>>> import numpy as np
>>> import numpy.linalg as la
>>> np.set_printoptions(precision=2, suppress=True, linewidth=140)
>>> rd = lambda a: np.round(a, 2) + 0
>>> m1 = np.load("a.npy")
>>> m1
array([[-21.03, -24.45, -11.  ],
       [-16.61, -17.76,  -6.78],
       [-11.94, -11.46,  -3.07],
       [-10.91, -10.19,  -2.38],
       [ -9.94,  -9.05,  -1.79],
       [ -7.11,  -6.04,  -0.38],
       [ -7.  ,  -5.94,  -0.34],
       [ -6.67,  -5.61,  -0.22],
       [ -5.38,  -4.46,   0.17],
       [ -4.91,  -4.06,   0.27],
       [ -4.74,  -3.92,   0.3 ],
       [ -1.99,  -1.9 ,   0.36],
       [ -1.58,  -1.62,   0.29],
       [ -0.22,  -0.33,   0.01],
       [ -0.12,  -0.19,   0.  ],
       [  0.59,   1.38,   0.19],
       [  1.08,   3.72,   1.  ],
       [  1.23,   4.8 ,   1.49],
       [  1.38,   6.  ,   2.07],
       [  1.47,   6.9 ,   2.54],
       [  1.61,   8.39,   3.34],
       [  3.67,  33.37,  19.13],
       [  4.28,  40.2 ,  23.74],
       [  5.01,  47.94,  29.04]])
>>> idx = m1[:, 0] > np.median(m1[:, 0])
>>> f = m1[idx].mean(axis=0) - m1[~idx].mean(axis=0)
>>> rd(f)
array([10.55, 21.28,  8.98])
>>> x0 = np.array([3, 1, -3])
>>> h1 = np.maximum(m1 @ x0, 0)
>>> np.flatnonzero(h1 > 1e-9)
array([15, 16, 17, 18, 19, 20])
>>> rd(np.maximum(m1 @ (3 * x0), 0))
array([ 0.  ,  0.  ,  0.  ,  0.  ,  0.  ,  0.  ,  0.  ,  0.  ,  0.  ,  0.  ,  0.  ,  0.  ,  0.  ,  0.  ,  0.  ,  7.74, 11.88, 12.06, 11.79,
       11.07,  9.6 ,  0.  ,  0.  ,  0.  ])
>>> rd(h1)
array([0.  , 0.  , 0.  , 0.  , 0.  , 0.  , 0.  , 0.  , 0.  , 0.  , 0.  , 0.  , 0.  , 0.  , 0.  , 2.58, 3.96, 4.02, 3.93, 3.69, 3.2 , 0.  ,
       0.  , 0.  ])
>>> Ac = (m1 - m1.mean(axis=0)) / m1.std(axis=0)
>>> rd(Ac.std(axis=0))
array([1., 1., 1.])
>>> b = la.lstsq(np.delete(Ac, 2, axis=1), Ac[:, 2])[0]
>>> rd(b)
array([-0.23,  1.17])
>>> C = m1[[14, 3]].astype(float)
>>> for _ in range(7):
...     idx = la.norm(m1[:, None] - C, axis=-1).argmin(axis=1)
...     C = np.array([m1[idx == j].mean(axis=0) for j in range(2)])
... 
>>> idx
array([1, 1, 1, 1, 1, 1, 1, 1, 1, 1, 1, 1, 1, 1, 1, 1, 1, 1, 1, 1, 1, 0, 0, 0])
>>> rd(C)
array([[ 4.32, 40.5 , 23.97],
       [-4.89, -3.61, -0.66]])
>>> np.bincount(idx)
array([ 3, 21])
>>> rd(C[1] - C[0])
array([ -9.21, -44.11, -24.63])
>>> M = np.load("x.npy")
>>> M
array([[0., 0., 2.],
       [0., 0., 4.],
       [2., 4., 0.]])
>>> # null space of dimension 1
>>> np.unique(M.round(6), axis=0).shape
(3, 3)
>>> np.allclose(M[:-1].T @ la.lstsq(M[:-1].T, M[-1])[0], M[-1])
False
>>> def softmax(z):
...     e = np.exp(z - z.max(axis=-1, keepdims=True))
...     return e / e.sum(axis=-1, keepdims=True)
... 
>>> rd(softmax(M).sum(axis=1))
array([1., 1., 1.])
>>> rd(softmax(M[1] + 5))
array([0.02, 0.02, 0.96])
>>> rd(softmax(M[1]))
array([0.02, 0.02, 0.96])
>>> scores = M @ M.T / np.sqrt(3)
>>> rd(softmax(scores))
array([[0.09, 0.9 , 0.01],
       [0.01, 0.99, 0.  ],
       [0.  , 0.  , 1.  ]])
>>> softmax(scores).round(6).argmax(axis=1)
array([1, 1, 2])
>>> T = np.stack([M, 4 * M, M[::-1]])
>>> (T @ M.T).shape
(3, 3, 3)
>>> rd(la.det(T))
array([0., 0., 0.])
>>> rd(la.norm(T, axis=(1, 2)))
array([ 6.32, 25.3 ,  6.32])
>>> T.sum(axis=0)
array([[ 2.,  4., 10.],
       [ 0.,  0., 24.],
       [10., 20.,  2.]])
>>> T.shape
(3, 3, 3)
>>> f = np.array([2, 1])
>>> np.correlate(M[2], M[1], "full")
array([ 8., 16.,  0.,  0.,  0.])
>>> data = np.load("arr.npy")
>>> data
array([[ 11.62, -10.86,  20.61],
       [ 10.88, -11.22,  20.4 ],
       [ 10.73, -11.26,  23.38],
       [ 13.63, -11.79,  20.18],
       [ 12.21, -11.78,  20.26],
       [ 11.52, -13.37,  21.02],
       [ 10.5 , -12.51,  20.37],
       [ 12.69,  -1.19,   6.94],
       [ 13.22,  -1.62,   7.93],
       [ 12.62,  -9.91,  22.03],
       [ 13.87,  -4.18,   9.68],
       [ 10.33, -11.12,  20.95],
       [ 13.7 ,  -2.82,   6.31],
       [ 12.92,  -3.37,   9.13],
       [ 11.71, -11.26,  22.27],
       [ 13.03,  -3.18,  10.67],
       [ 15.2 ,  -2.01,   7.11],
       [  9.44,  -9.68,  19.93],
       [ 13.55,  -3.05,   8.52],
       [ 10.08,  -9.52,  21.41]])
>>> rng = np.random.default_rng(65)
>>> idx = rng.permutation(3)
>>> out = data[:, idx] * rng.choice([-1, 1], 3)
>>> out
array([[ 20.61,  10.86, -11.62],
       [ 20.4 ,  11.22, -10.88],
       [ 23.38,  11.26, -10.73],
       [ 20.18,  11.79, -13.63],
       [ 20.26,  11.78, -12.21],
       [ 21.02,  13.37, -11.52],
       [ 20.37,  12.51, -10.5 ],
       [  6.94,   1.19, -12.69],
       [  7.93,   1.62, -13.22],
       [ 22.03,   9.91, -12.62],
       [  9.68,   4.18, -13.87],
       [ 20.95,  11.12, -10.33],
       [  6.31,   2.82, -13.7 ],
       [  9.13,   3.37, -12.92],
       [ 22.27,  11.26, -11.71],
       [ 10.67,   3.18, -13.03],
       [  7.11,   2.01, -15.2 ],
       [ 19.93,   9.68,  -9.44],
       [  8.52,   3.05, -13.55],
       [ 21.41,   9.52, -10.08]])
>>> U, _, Vh = la.svd(data.T @ out)
>>> rd(la.lstsq(data, out)[0])
array([[ 0.,  0., -1.],
       [ 0., -1.,  0.],
       [ 1.,  0.,  0.]])
>>> Ac = data - data.mean(axis=0)
>>> vecs = la.svd(Ac)[2][:2]
>>> out = Ac - Ac @ vecs.T @ vecs
>>> rd((Ac @ vecs.T).std(axis=0))
array([7.7, 1.1])
>>> la.norm(out, axis=1).round(6).argmax()
np.int64(9)
>>> rd(out.std(axis=0))
array([0.53, 0.5 , 0.42])
>>> idx = data[:, 2] > np.median(data[:, 2])
>>> f = data[idx].mean(axis=0) - data[~idx].mean(axis=0)
>>> rd(f)
array([-1.9 , -6.99, 10.63])
>>> ((data - data.mean(axis=0)) @ f > 0).astype(int)
array([1, 1, 1, 1, 1, 1, 1, 0, 0, 1, 0, 1, 0, 0, 1, 0, 0, 1, 0, 1])
>>> np.argsort(-np.abs(f).round(6), kind="stable")
array([2, 1, 0])
>>> idx.astype(int)
array([1, 1, 1, 0, 1, 1, 1, 0, 0, 1, 0, 1, 0, 0, 1, 0, 0, 0, 0, 1])
>>> W0 = np.loadtxt("run7.csv", delimiter=",")
>>> W0
array([[ -8.,   4.,   6.],
       [-17.,  -2.,   4.],
       [  0.,   0.,   0.],
       [ -9.,  -6.,  -2.],
       [  0.,   0.,   0.],
       [ -8.,   4.,   6.],
       [-17.,  -2.,   4.],
       [ -3.,  -4.,  -2.],
       [ -8.,   4.,   6.],
       [  0.,   0.,   0.],
       [ -8.,   4.,   6.],
       [ -3.,  -4.,  -2.],
       [  0.,   0.,   0.],
       [  0.,   0.,   0.],
       [ -3.,  -4.,  -2.],
       [ -3.,  -4.,  -2.],
       [  0.,   0.,   0.],
       [ -3.,  -4.,  -2.],
       [  0.,   0.,   0.],
       [ -8.,   4.,   6.],
       [ -8.,   4.,   6.],
       [  0.,   0.,   0.],
       [  0.,   0.,   0.],
       [ -9.,  -6.,  -2.]])
>>> idx = rng.permutation(3)
>>> out = W0[:, idx] * rng.choice([-1, 1], 3)
>>> out
array([[ 4.,  6.,  8.],
       [-2.,  4., 17.],
       [ 0.,  0., -0.],
       [-6., -2.,  9.],
       [ 0.,  0., -0.],
       [ 4.,  6.,  8.],
       [-2.,  4., 17.],
       [-4., -2.,  3.],
       [ 4.,  6.,  8.],
       [ 0.,  0., -0.],
       [ 4.,  6.,  8.],
       [-4., -2.,  3.],
       [ 0.,  0., -0.],
       [ 0.,  0., -0.],
       [-4., -2.,  3.],
       [-4., -2.,  3.],
       [ 0.,  0., -0.],
       [-4., -2.,  3.],
       [ 0.,  0., -0.],
       [ 4.,  6.,  8.],
       [ 4.,  6.,  8.],
       [ 0.,  0., -0.],
       [ 0.,  0., -0.],
       [-6., -2.,  9.]])
>>> U, _, Vh = la.svd(W0.T @ out)
>>> rd(U @ Vh)
array([[ 0.,  0., -1.],
       [ 1.,  0.,  0.],
       [ 0.,  1.,  0.]])
>>> idx
array([1, 2, 0])
>>> idx = W0[:, 0] > np.median(W0[:, 0])
>>> f = W0[idx].mean(axis=0) - W0[~idx].mean(axis=0)
>>> rd((((W0 - W0.mean(axis=0)) @ f > 0) == idx).mean())
np.float64(0.79)
>>> idx.astype(int)
array([0, 0, 1, 0, 1, 0, 0, 0, 0, 1, 0, 0, 1, 1, 0, 0, 1, 0, 1, 0, 0, 1, 1, 0])
>>> C = W0[[17, 12]].astype(float)
>>> for _ in range(4):
...     idx = la.norm(W0[:, None] - C, axis=-1).argmin(axis=1)
...     C = np.array([W0[idx == j].mean(axis=0) for j in range(2)])
... 
>>> idx
array([1, 0, 1, 0, 1, 1, 0, 0, 1, 1, 1, 0, 1, 1, 0, 0, 1, 0, 1, 1, 1, 1, 1, 0])
>>> np.bincount(idx)
array([ 9, 15])
>>> rd(C[1] - C[0])
array([4.24, 5.6 , 3.07])
>>> f = np.array([-3, -1, 1])
>>> np.cross(W0[13, :3], W0[19, :3])
array([ 0., -0.,  0.])
>>> E = np.load("sample17.npy")
>>> E
array([[  6,   2,  -2,  -7],
       [  2,   0,   7,  -6],
       [ -2,   7, -10,  -7],
       [ -7,  -6,  -7,  -8]])
>>> out = E / la.norm(E, axis=1, keepdims=True)
>>> G = out @ out.T
>>> rd(G)
array([[ 1.  ,  0.44,  0.52,  0.12],
       [ 0.44,  1.  , -0.24, -0.11],
       [ 0.52, -0.24,  1.  ,  0.49],
       [ 0.12, -0.11,  0.49,  1.  ]])
>>> out = E / np.sqrt((E ** 2).mean(axis=1, keepdims=True))
>>> E - E.mean(axis=1, keepdims=True)
array([[ 6.25,  2.25, -1.75, -6.75],
       [ 1.25, -0.75,  6.25, -6.75],
       [ 1.  , 10.  , -7.  , -4.  ],
       [ 0.  ,  1.  ,  0.  , -1.  ]])
>>> Ac = (W0 - W0.mean(axis=0)) / W0.std(axis=0)
>>> np.argwhere(np.abs(Ac) > 2)
array([[1, 0],
       [6, 0]])
>>> b = la.lstsq(np.delete(Ac, 0, axis=1), Ac[:, 0])[0]
>>> rd(b)
array([ 1.56, -1.88])
>>> vals, vecs = la.eigh(E)
>>> rd(la.svd(E, compute_uv=False))
array([17.83, 11.81, 10.3 ,  4.32])
>>> rd(np.abs(vecs[:, -1]))
array([0.67, 0.51, 0.26, 0.48])
>>> (vals > 1e-8).sum(), (vals < -1e-8).sum()
(np.int64(2), np.int64(2))
>>> rd(vals)
array([-17.83, -10.3 ,   4.32,  11.81])
>>> vals, vecs = la.eig(E)
>>> rd(vals)
array([ 11.81,   4.32, -17.83, -10.3 ])
>>> rd(np.sort(la.eigvals(la.inv(E))))
array([-0.1 , -0.06,  0.08,  0.23])
>>> rd(np.sort(la.eigvals(E @ E)))
array([ 18.68, 106.05, 139.37, 317.9 ])
>>> mat = -3 * np.eye(4) + np.eye(4, k=1)
>>> mat
array([[-3.,  1.,  0.,  0.],
       [ 0., -3.,  1.,  0.],
       [ 0.,  0., -3.,  1.],
       [ 0.,  0.,  0., -3.]])
>>> U, s, Vh = la.svd(mat, full_matrices=False)
>>> rd(np.sqrt((s ** 2).sum())), rd(la.norm(mat))
(np.float64(6.24), np.float64(6.24))
>>> rd(U.T @ U)
array([[1., 0., 0., 0.],
       [0., 1., 0., 0.],
       [0., 0., 1., 0.],
       [0., 0., 0., 1.]])
>>> rd(Vh @ Vh.T)
array([[1., 0., 0., 0.],
       [0., 1., 0., 0.],
       [0., 0., 1., 0.],
       [0., 0., 0., 1.]])
>>> f = np.array([1, 0, 0, 0])
>>> out = mat + np.outer(f, np.eye(4)[2])
>>> la.matrix_rank(la.inv(out) - la.inv(mat), tol=1e-8)
np.int64(1)
>>> rd(la.det(out) / la.det(mat)), rd(1 + la.solve(mat, f)[2])
(np.float64(1.0), np.float64(1.0))
